In [1]: import numpy as np

In [2]: np.set_printoptions(precision=1, suppress=True, linewidth=120, sign=" ")

In [3]: M = np.load("dump.npy")

In [4]: M
Out[4]: 
array([[ 0,  0, -2],
       [ 0,  0,  0],
       [ 0,  3,  0],
       [-5,  0, -3]])

In [5]: x = np.array([-2, -1, -1])

In [6]: target = M @ x

In [7]: c, lr = np.zeros(3), 1 / np.linalg.norm(M, 2) ** 2

In [8]: for i in range(50):
   ...:     c -= lr * M.T @ (M @ c - target)
   ...:     if i % 10 == 0: print(i, round(np.linalg.norm(M @ c - target), 1))
   ...: 
0 2.3
10 0.2
20 0.1
30 0.0
40 0.0

In [9]: round(float(np.linalg.cond(M)), 1)
Out[9]: 3.5

In [10]: Y = np.array([[1, 1], [1, -1]])

In [11]: rng = np.random.default_rng(469211)

In [12]: A = np.kron(Y, np.kron(Y, Y))[rng.permutation(8)][:4]

In [13]: A
Out[13]: 
array([[ 1, -1, -1,  1, -1,  1,  1, -1],
       [ 1,  1, -1, -1, -1, -1,  1,  1],
       [ 1,  1,  1,  1,  1,  1,  1,  1],
       [ 1, -1,  1, -1, -1,  1, -1,  1]])

In [14]: Y = A / np.sqrt((A ** 2).mean(axis=1, keepdims=True))

In [15]: np.linalg.matrix_rank(A - A.mean(axis=1, keepdims=True))
Out[15]: np.int64(3)

In [16]: np.linalg.matrix_rank(Y) == np.linalg.matrix_rank(A)
Out[16]: np.True_

In [17]: r0 = np.array([-1, -1])

In [18]: np.correlate(A[3], A[0], "full")
Out[18]: array([-1,  2, -1,  0,  3, -6,  3,  0, -3,  6, -3,  0,  1, -2,  1])

In [19]: np.polyval(r0, A[3])
Out[19]: array([-2,  0, -2,  0,  0, -2,  0, -2])

In [20]: ang = np.radians(15)

In [21]: R = np.eye(8)

In [22]: R[6, 6] = R[7, 7] = np.cos(ang)

In [23]: R[6, 7], R[7, 6] = -np.sin(ang), np.sin(ang)

In [24]: R
Out[24]: 
array([[ 1. ,  0. ,  0. ,  0. ,  0. ,  0. ,  0. ,  0. ],
       [ 0. ,  1. ,  0. ,  0. ,  0. ,  0. ,  0. ,  0. ],
       [ 0. ,  0. ,  1. ,  0. ,  0. ,  0. ,  0. ,  0. ],
       [ 0. ,  0. ,  0. ,  1. ,  0. ,  0. ,  0. ,  0. ],
       [ 0. ,  0. ,  0. ,  0. ,  1. ,  0. ,  0. ,  0. ],
       [ 0. ,  0. ,  0. ,  0. ,  0. ,  1. ,  0. ,  0. ],
       [ 0. ,  0. ,  0. ,  0. ,  0. ,  0. ,  1. , -0.3],
       [ 0. ,  0. ,  0. ,  0. ,  0. ,  0. ,  0.3,  1. ]])

In [25]: Y = A @ R.T

In [26]: np.abs(Y - A).max(axis=0)
Out[26]: array([ 0. ,  0. ,  0. ,  0. ,  0. ,  0. ,  0.3,  0.3])

In [27]: np.round(np.linalg.det(R), 1), np.round(np.trace(R), 1)
Out[27]: (np.float64(1.0), np.float64(7.9))

In [28]: Y
Out[28]: 
array([[ 1. , -1. , -1. ,  1. , -1. ,  1. ,  1.2, -0.7],
       [ 1. ,  1. , -1. , -1. , -1. , -1. ,  0.7,  1.2],
       [ 1. ,  1. ,  1. ,  1. ,  1. ,  1. ,  0.7,  1.2],
       [ 1. , -1. ,  1. , -1. , -1. ,  1. , -1.2,  0.7]])

In [29]: np.allclose(A @ A.T, Y @ Y.T)
Out[29]: True

In [30]: x = np.array([2, -1, -2, -2, 2, -1, 1, -2])

In [31]: A * x
Out[31]: 
array([[ 2,  1,  2, -2, -2, -1,  1,  2],
       [ 2, -1,  2,  2, -2,  1,  1, -2],
       [ 2, -1, -2, -2,  2, -1,  1, -2],
       [ 2,  1, -2,  2, -2, -1, -1, -2]])

In [32]: A @ np.eye(8)[4]
Out[32]: array([-1., -1.,  1., -1.])

In [33]: print((A * x).sum(axis=1))
[ 3  3 -3 -3]

In [34]: np.sign((A @ x).round(6))
Out[34]: array([ 1,  1, -1, -1])

In [35]: (A @ x).argmax()
Out[35]: np.int64(0)

In [36]: A @ (2 * x)
Out[36]: array([ 6,  6, -6, -6])

In [37]: A @ np.ones(8)
Out[37]: array([ 0.,  0.,  8.,  0.])

In [38]: idx = rng.integers(0, 2, 3)

In [39]: data = np.array([[1, -2, 0], [1, -3, -3], [1, 0, 3]]) * (idx[:, None] == idx)

In [40]: data
Out[40]: 
array([[ 1, -2,  0],
       [ 1, -3, -3],
       [ 1,  0,  3]])

In [41]: x = np.array([0, 0, 0])

In [42]: target = data @ x

In [43]: print(target)
[ 0  0  0]

In [44]: np.linalg.solve(data, target + data[:, 1])
Out[44]: array([ 0.,  1., -0.])

In [45]: np.linalg.solve(data, 4 * target)
Out[45]: array([ 0.,  0., -0.])

In [46]: np.linalg.solve(data.T, data[0])
Out[46]: array([ 1., -0.,  0.])

In [47]: hat = np.triu(np.array([[-4, -1, -5], [4, -2, -4], [-5, 1, 3]]), 1) + np.eye(3)

In [48]: Y = hat @ data @ np.linalg.inv(hat)

In [49]: np.trace(Y), np.trace(data)
Out[49]: (np.float64(1.0), np.int64(1))

In [50]: Uu, sv, Vh = np.linalg.svd(M, full_matrices=False)

In [51]: print(sv)
[ 5.9  3.   1.7]

In [52]: sv / sv[0]
Out[52]: array([ 1. ,  0.5,  0.3])

In [53]: np.round(Vh @ Vh.T, 1) + 0
Out[53]: 
array([[ 1.,  0.,  0.],
       [ 0.,  1.,  0.],
       [ 0.,  0.,  1.]])

In [54]: round(float(np.sqrt((sv ** 2).sum())), 1), round(np.linalg.norm(M), 1)
Out[54]: (6.9, np.float64(6.9))

In [55]: print(np.round(Uu.T @ Uu, 1) + 0)
[[ 1.  0.  0.]
 [ 0.  1.  0.]
 [ 0.  0.  1.]]

In [56]: np.abs(Uu[:, 0]).round(6).argmax()
Out[56]: np.int64(3)

In [57]: np.cumsum(sv ** 2) / np.sum(sv ** 2)
Out[57]: array([ 0.7,  0.9,  1. ])

In [58]: np.round(np.linalg.norm(A[0], 1), 1), round(np.linalg.norm(A[0], np.inf), 1)
Out[58]: (np.float64(8.0), np.float64(1.0))

In [59]: round(np.linalg.norm(A, "nuc"), 1)
Out[59]: np.float64(11.3)

In [60]: round(np.linalg.norm(A) ** 2 / np.linalg.norm(A, 2) ** 2, 1)
Out[60]: np.float64(4.0)

In [61]: print(round(float(np.linalg.norm(A, 2)), 1))
2.8

In [62]: round(np.linalg.norm(A[0] - A[2]), 1)
Out[62]: np.float64(4.0)

In [63]: print(np.linalg.norm(A, axis=1))
[ 2.8  2.8  2.8  2.8]

In [64]: F = np.array([[-0.9, 1.8, 0.8],
    ...:     [-3.3, 5.6, 2.2],
    ...:     [-3.7, 6.1, 3.0],
    ...:     [-2.6, 5.1, 1.8],
    ...:     [1.9, -3.5, -1.7],
    ...:     [3.7, -6.3, -2.9],
    ...:     [1.4, -2.6, -1.7],
    ...:     [-2.1, 3.2, 1.5],
    ...:     [2.7, -5.0, -2.5],
    ...:     [1.0, -2.1, -1.0],
    ...:     [-1.7, 2.9, 0.6]])

In [65]: F
Out[65]: 
array([[-0.9,  1.8,  0.8],
       [-3.3,  5.6,  2.2],
       [-3.7,  6.1,  3. ],
       [-2.6,  5.1,  1.8],
       [ 1.9, -3.5, -1.7],
       [ 3.7, -6.3, -2.9],
       [ 1.4, -2.6, -1.7],
       [-2.1,  3.2,  1.5],
       [ 2.7, -5. , -2.5],
       [ 1. , -2.1, -1. ],
       [-1.7,  2.9,  0.6]])

In [66]: Xs = F - F.mean(axis=1)
---------------------------------------------------------------------------
ValueError                                Traceback (most recent call last)
Cell In[66], line 1
----> 1 Xs = F - F.mean(axis=1)

ValueError: operands could not be broadcast together with shapes (11,3) (11,) 

In [67]: Xs = F - F.mean(axis=0)

In [68]: Uu, sv, Vh = np.linalg.svd(Xs, full_matrices=False)

In [69]: print(np.abs(Vh[-1]))
[ 0.9  0.4  0.2]

In [70]: np.abs(Vh[0]).argmax()
Out[70]: np.int64(1)

In [71]: sv
Out[71]: array([ 17.6,   0.8,   0.4])

In [72]: np.abs(Uu[:, 0]).argmax()
Out[72]: np.int64(5)

In [73]: np.round(Xs.mean(axis=0), 1) + 0
Out[73]: array([ 0.,  0.,  0.])

In [74]: np.searchsorted(np.cumsum(sv ** 2) / (sv ** 2).sum(), 0.9) + 1
Out[74]: np.int64(1)

In [75]: E = np.load("sample13.npy")

In [76]: print(E)
[[ 4.  0.  0.  3.]
 [ 0.  4.  3.  0.]
 [ 0.  3.  4.  0.]
 [ 3.  0.  0.  4.]]

In [77]: def softmax(z):
    ...:     e = np.exp(z - z.max(axis=-1, keepdims=True))
    ...:     return e / e.sum(axis=-1, keepdims=True)
    ...: 

In [78]: print(np.round(softmax(E[2] + 4), 1) + 0)
[ 0.   0.3  0.7  0. ]

In [79]: np.round(softmax(10 * E[2]), 1) + 0
Out[79]: array([ 0.,  0.,  1.,  0.])

In [80]: np.round(softmax(E[2]), 1) + 0
Out[80]: array([ 0. ,  0.3,  0.7,  0. ])

In [81]: S = E @ E.T / np.sqrt(4)

In [82]: softmax(S).round(6).argmax(axis=1)
Out[82]: array([ 0,  1,  2,  3])

In [83]: Y = np.linalg.invert(E)
---------------------------------------------------------------------------
AttributeError                            Traceback (most recent call last)
Cell In[83], line 1
----> 1 Y = np.linalg.invert(E)

AttributeError: module 'numpy.linalg' has no attribute 'invert'

In [84]: Y = np.linalg.inv(E)

In [85]: round(float(np.linalg.cond(E)), 1)
Out[85]: 7.0

In [86]: E @ Y
Out[86]: 
array([[ 1.,  0.,  0.,  0.],
       [ 0.,  1.,  0.,  0.],
       [ 0.,  0.,  1.,  0.],
       [ 0.,  0.,  0.,  1.]])
